$ python -q
>>> import numpy as np
>>> from numpy import linalg as LA
>>> np.set_printoptions(precision=4, suppress=True, linewidth=120)
>>> rd = lambda a: np.round(a, 4) + 0
>>> E = np.array([[-3, -2, 0, 0], [3, 0, 0, 0], [0, 0, -3, -2], [0, 0, 3, 0]])
>>> # splits into 2 blocks
>>> rd(np.sort(np.abs(LA.eigvals(E))))
array([2.4495, 2.4495, 2.4495, 2.4495])
>>> LA.determinant(E)
Traceback (most recent call last):
  File "<python-input-7>", line 1, in <module>
    LA.determinant(E)
    ^^^^^^^^^^^^^^
AttributeError: module 'numpy.linalg' has no attribute 'determinant'
>>> (E + E.T) / 2
array([[-3. ,  0.5,  0. ,  0. ],
       [ 0.5,  0. ,  0. ,  0. ],
       [ 0. ,  0. , -3. ,  0.5],
       [ 0. ,  0. ,  0.5,  0. ]])
>>> rd(LA.det(E))
np.float64(36.0)
>>> np.trace(E)
np.int64(-6)
>>> (E - E.T) / 2
array([[ 0. , -2.5,  0. ,  0. ],
       [ 2.5,  0. ,  0. ,  0. ],
       [ 0. ,  0. ,  0. , -2.5],
       [ 0. ,  0. ,  2.5,  0. ]])
>>> x0 = np.array([0, 0, 1, 0])
>>> rhs = E @ x0
>>> rhs
array([ 0,  0, -3,  3])
>>> rd(LA.solve(E, rhs + E[:, 2]))
array([0., 0., 2., 0.])
>>> data = np.load("x.npy")
>>> rd(data)
array([[-0.157 , -0.2921, -0.3813, -0.0746,  0.0841, -0.0305, -0.3905, -0.2751,  0.3166, -0.3022, -0.385 ,  0.4039],
       [ 0.4082,  0.09  ,  0.0293,  0.1056, -0.4492,  0.0099, -0.2243,  0.2016,  0.6763,  0.0746,  0.2366,  0.0369],
       [-0.0628, -0.1027, -0.1436,  0.6083,  0.0385, -0.1035,  0.0938,  0.532 , -0.1006, -0.5247,  0.0521,  0.0512],
       [ 0.2512,  0.1044, -0.5924, -0.0204,  0.5293, -0.1368, -0.1193,  0.2765,  0.0578,  0.3852,  0.013 , -0.1822],
       [ 0.0628,  0.3148, -0.1278,  0.4607, -0.2849, -0.408 , -0.306 , -0.3511, -0.3565,  0.2312, -0.0104,  0.1525],
       [ 0.5967, -0.144 ,  0.0687, -0.0142,  0.2494, -0.1929,  0.0207, -0.4387, -0.0449, -0.4591,  0.212 , -0.2613],
       [-0.2198, -0.1826,  0.3551,  0.5288,  0.3183,  0.1043, -0.1761, -0.1996,  0.3219,  0.2318, -0.1616, -0.3823],
       [ 0.0314,  0.2753, -0.4196,  0.109 , -0.2994,  0.5309,  0.0952, -0.1834, -0.0343, -0.1777, -0.2735, -0.4621],
       [ 0.5025, -0.1919,  0.1121,  0.1773, -0.0344,  0.0561,  0.4187,  0.0415, -0.0411,  0.2321, -0.5924,  0.2808],
       [ 0.0942,  0.6372,  0.193 ,  0.1089,  0.4162,  0.3734, -0.0466, -0.0657,  0.0814, -0.1487,  0.0562,  0.43  ],
       [-0.1884,  0.4461,  0.0517, -0.1252,  0.0225, -0.5742,  0.336 , -0.0099,  0.3558, -0.1785, -0.3334, -0.1852],
       [-0.1884, -0.1195, -0.3262,  0.2232,  0.017 ,  0.0295,  0.5913, -0.3589,  0.2452,  0.1484,  0.4263,  0.2246]])
>>> rng = np.random.default_rng(4278)
>>> other = data + rng.integers(-2, 3, (12, 1)) @ rng.integers(-2, 3, (1, 12))
>>> rd(other)
array([[ 1.843 ,  1.7079, -4.3813, -4.0746,  0.0841,  1.9695, -0.3905, -0.2751, -3.6834,  3.6978, -0.385 ,  2.4039],
       [ 2.4082,  2.09  , -3.9707, -3.8944, -0.4492,  2.0099, -0.2243,  0.2016, -3.3237,  4.0746,  0.2366,  2.0369],
       [ 1.9372,  1.8973, -4.1436, -3.3917,  0.0385,  1.8965,  0.0938,  0.532 , -4.1006,  3.4753,  0.0521,  2.0512],
       [-1.7488, -1.8956,  3.4076,  3.9796,  0.5293, -2.1368, -0.1193,  0.2765,  4.0578, -3.6148,  0.013 , -2.1822],
       [-0.9372, -0.6852,  1.8722,  2.4607, -0.2849, -1.408 , -0.306 , -0.3511,  1.6435, -1.7688, -0.0104, -0.8475],
       [ 0.5967, -0.144 ,  0.0687, -0.0142,  0.2494, -0.1929,  0.0207, -0.4387, -0.0449, -0.4591,  0.212 , -0.2613],
       [-2.2198, -2.1826,  4.3551,  4.5288,  0.3183, -1.8957, -0.1761, -0.1996,  4.3219, -3.7682, -0.1616, -2.3823],
       [ 2.0314,  2.2753, -4.4196, -3.891 , -0.2994,  2.5309,  0.0952, -0.1834, -4.0343,  3.8223, -0.2735,  1.5379],
       [ 2.5025,  1.8081, -3.8879, -3.8227, -0.0344,  2.0561,  0.4187,  0.0415, -4.0411,  4.2321, -0.5924,  2.2808],
       [ 2.0942,  2.6372, -3.807 , -3.8911,  0.4162,  2.3734, -0.0466, -0.0657, -3.9186,  3.8513,  0.0562,  2.43  ],
       [-1.1884, -0.5539,  2.0517,  1.8748,  0.0225, -1.5742,  0.336 , -0.0099,  2.3558, -2.1785, -0.3334, -1.1852],
       [-2.1884, -2.1195,  3.6738,  4.2232,  0.017 , -1.9705,  0.5913, -0.3589,  4.2452, -3.8516,  0.4263, -1.7754]])
>>> rd(other - data)
array([[ 2.,  2., -4., -4.,  0.,  2.,  0.,  0., -4.,  4.,  0.,  2.],
       [ 2.,  2., -4., -4.,  0.,  2.,  0.,  0., -4.,  4.,  0.,  2.],
       [ 2.,  2., -4., -4.,  0.,  2.,  0.,  0., -4.,  4.,  0.,  2.],
       [-2., -2.,  4.,  4.,  0., -2.,  0.,  0.,  4., -4.,  0., -2.],
       [-1., -1.,  2.,  2.,  0., -1.,  0.,  0.,  2., -2.,  0., -1.],
       [ 0.,  0.,  0.,  0.,  0.,  0.,  0.,  0.,  0.,  0.,  0.,  0.],
       [-2., -2.,  4.,  4.,  0., -2.,  0.,  0.,  4., -4.,  0., -2.],
       [ 2.,  2., -4., -4.,  0.,  2.,  0.,  0., -4.,  4.,  0.,  2.],
       [ 2.,  2., -4., -4.,  0.,  2.,  0.,  0., -4.,  4.,  0.,  2.],
       [ 2.,  2., -4., -4.,  0.,  2.,  0.,  0., -4.,  4.,  0.,  2.],
       [-1., -1.,  2.,  2.,  0., -1.,  0.,  0.,  2., -2.,  0., -1.],
       [-2., -2.,  4.,  4.,  0., -2.,  0.,  0.,  4., -4.,  0., -2.]])
>>> LA.matrix_rank(other - data, tol=1e-8)
np.int64(1)
